In [1]: import numpy as np

In [2]: np.set_printoptions(precision=1, suppress=True, linewidth=200, legacy="1.25")

In [3]: def tidy(a):
   ...:     return np.round(a, 1) + 0
   ...: 

In [4]: mat = np.load("run8.npy")

In [5]: print(mat)
[[ -1.9  -4.4  -5.9   0.6   1.1  -0.1]
 [  5.5  -8.1  -2.7   0.4   0.6  -2.4]
 [ -3.1  -1.6   4.6  -1.4  -0.3   0.3]
 [ -2.5  -5.4 -10.4  -1.1  -2.6   0.1]
 [ -1.   -5.6  -3.7   2.3   1.6  -0.1]
 [ -3.8  -2.5   5.8   0.8  -0.8  -0.1]
 [  1.7   1.6   4.2   1.1  -0.3   2.2]
 [ -3.6   1.   13.   -0.5   1.1   0.8]
 [  2.   -1.6  11.8   0.4  -1.2   0.1]
 [ -2.1  -1.9  -1.7   1.1   0.   -0.2]
 [  0.8   1.   -2.9  -0.4  -2.3   2.3]
 [ -1.1  -7.7   4.9  -0.3  -0.9  -1.4]
 [  1.9   4.2   5.2   0.7  -0.4  -0.6]
 [ -3.2   2.9  -0.7   1.    1.4  -0.6]
 [  0.1   3.9   3.4   2.3  -0.2   0.6]
 [  3.1  -1.6  -6.8   1.8   0.2  -0.1]
 [ -2.8   0.1  -6.7   2.9   1.1   0. ]
 [  2.9  -0.7  -2.6   1.3  -1.6   0.2]
 [  0.7   4.5   2.4  -0.3  -1.2   0.3]
 [ -3.6  -6.2  -5.6  -2.4  -1.4   0.8]
 [ -1.5  -0.9  -3.   -1.6   2.1  -0.4]
 [  2.8   5.4  -2.2   0.5  -1.8  -1.2]]

In [6]: cent = mat[[6, 16]].astype(float)

In [7]: for _ in range(3):
   ...:     lab = np.linalg.norm(mat[:, None] - cent, axis=-1).argmin(axis=1)
   ...:     cent = np.array([mat[lab == j].mean(axis=0) for j in range(2)])
   ...: 

In [8]: lab
Out[8]: array([1, 1, 0, 1, 1, 0, 0, 0, 0, 1, 1, 0, 0, 0, 0, 1, 1, 1, 0, 1, 1, 0])

In [9]: tidy(cent[1] - cent[0])
Out[9]: array([ 0.2, -4. , -9.5,  0.1,  0.3,  0. ])

In [10]: np.bincount(lab)
Out[10]: array([11, 11])

In [11]: f, v = mat[14], mat[13]

In [12]: print(tidy(f @ f))
32.5

In [13]: p = (f @ v) / (f @ f) * f

In [14]: tidy(np.linalg.norm(f + v) ** 2 + np.linalg.norm(f - v) ** 2)
Out[14]: 109.9

In [15]: tidy((v - p) @ f)
Out[15]: 0.0

In [16]: K = np.loadtxt("dump.csv", delimiter=",")

In [17]: K
Out[17]: 
array([[  1.,  -3.,   9., -27.],
       [  1.,  -2.,   4.,  -8.],
       [  1.,  -1.,   1.,  -1.],
       [  1.,   0.,   0.,   0.],
       [  1.,   1.,   1.,   1.],
       [  1.,   2.,   4.,   8.],
       [  1.,   3.,   9.,  27.],
       [  1.,   4.,  16.,  64.],
       [  1.,   5.,  25., 125.],
       [  1.,   6.,  36., 216.],
       [  1.,   7.,  49., 343.],
       [  1.,   8.,  64., 512.],
       [  1.,   9.,  81., 729.]])

In [18]: t3 = np.stack([K, 5 * K, K[::-1]])

In [19]: t3.sum(axis=0)
Out[19]: 
array([[   7.,   -9.,  135.,  567.],
       [   7.,   -4.,   88.,  464.],
       [   7.,    1.,   55.,  337.],
       [   7.,    6.,   36.,  216.],
       [   7.,   11.,   31.,  131.],
       [   7.,   16.,   40.,  112.],
       [   7.,   21.,   63.,  189.],
       [   7.,   26.,  100.,  392.],
       [   7.,   31.,  151.,  751.],
       [   7.,   36.,  216., 1296.],
       [   7.,   41.,  295., 2057.],
       [   7.,   46.,  388., 3064.],
       [   7.,   51.,  495., 4347.]])

In [20]: np.linalg.matrix_rank(t3.reshape(3, -1))
Out[20]: 2

In [21]: (t3 @ K.T).shape
Out[21]: (3, 13, 13)

In [22]: t3.shape
Out[22]: (3, 13, 4)

In [23]: M = np.loadtxt("case3.csv", delimiter=",")

In [24]: M
Out[24]: 
array([[0., 0., 0., 0., 0., 1., 0., 0., 0., 0., 0., 0., 0.],
       [0., 0., 0., 0., 0., 0., 0., 0., 0., 1., 0., 0., 0.],
       [1., 0., 0., 0., 0., 0., 0., 0., 0., 0., 0., 0., 0.],
       [0., 0., 0., 0., 0., 0., 0., 1., 0., 0., 0., 0., 0.],
       [0., 0., 0., 0., 0., 0., 0., 0., 1., 0., 0., 0., 0.],
       [0., 0., 0., 0., 0., 0., 0., 0., 0., 0., 0., 1., 0.],
       [0., 0., 0., 1., 0., 0., 0., 0., 0., 0., 0., 0., 0.],
       [0., 0., 0., 0., 0., 0., 1., 0., 0., 0., 0., 0., 0.],
       [0., 0., 0., 0., 0., 0., 0., 0., 0., 0., 1., 0., 0.],
       [0., 0., 0., 0., 1., 0., 0., 0., 0., 0., 0., 0., 0.],
       [0., 0., 1., 0., 0., 0., 0., 0., 0., 0., 0., 0., 0.],
       [0., 0., 0., 0., 0., 0., 0., 0., 0., 0., 0., 0., 1.],
       [0., 1., 0., 0., 0., 0., 0., 0., 0., 0., 0., 0., 0.]])

In [25]: # splits into 2 blocks

In [26]: Y = M / np.linalg.norm(M, axis=1, keepdims=True)

In [27]: cov = Y @ Y.T

In [28]: (cov - 2 * np.eye(13)).round(6).argmax(axis=1)
Out[28]: array([1, 0, 0, 0, 0, 0, 0, 0, 0, 0, 0, 0, 0])

In [29]: np.degrees(np.arccos(np.clip(cov[1, 6], -1, 1)))
Out[29]: 90.0

In [30]: t3 = np.stack([M, -3 * M, M[::-1]])

In [31]: t3.shape
Out[31]: (3, 13, 13)

In [32]: f = np.array([-2, -2, -1, 2, 2, 2, 2, 1])

In [33]: W0 = -1 * np.eye(8) + np.outer(f, f)

In [34]: W0
Out[34]: 
array([[ 3.,  4.,  2., -4., -4., -4., -4., -2.],
       [ 4.,  3.,  2., -4., -4., -4., -4., -2.],
       [ 2.,  2.,  0., -2., -2., -2., -2., -1.],
       [-4., -4., -2.,  3.,  4.,  4.,  4.,  2.],
       [-4., -4., -2.,  4.,  3.,  4.,  4.,  2.],
       [-4., -4., -2.,  4.,  4.,  3.,  4.,  2.],
       [-4., -4., -2.,  4.,  4.,  4.,  3.,  2.],
       [-2., -2., -1.,  2.,  2.,  2.,  2.,  0.]])

In [35]: np.all(np.linalg.eigvalsh(W0) > 0)
Out[35]: False

In [36]: tidy(np.linalg.eigvalsh(W0).min())
Out[36]: -1.0
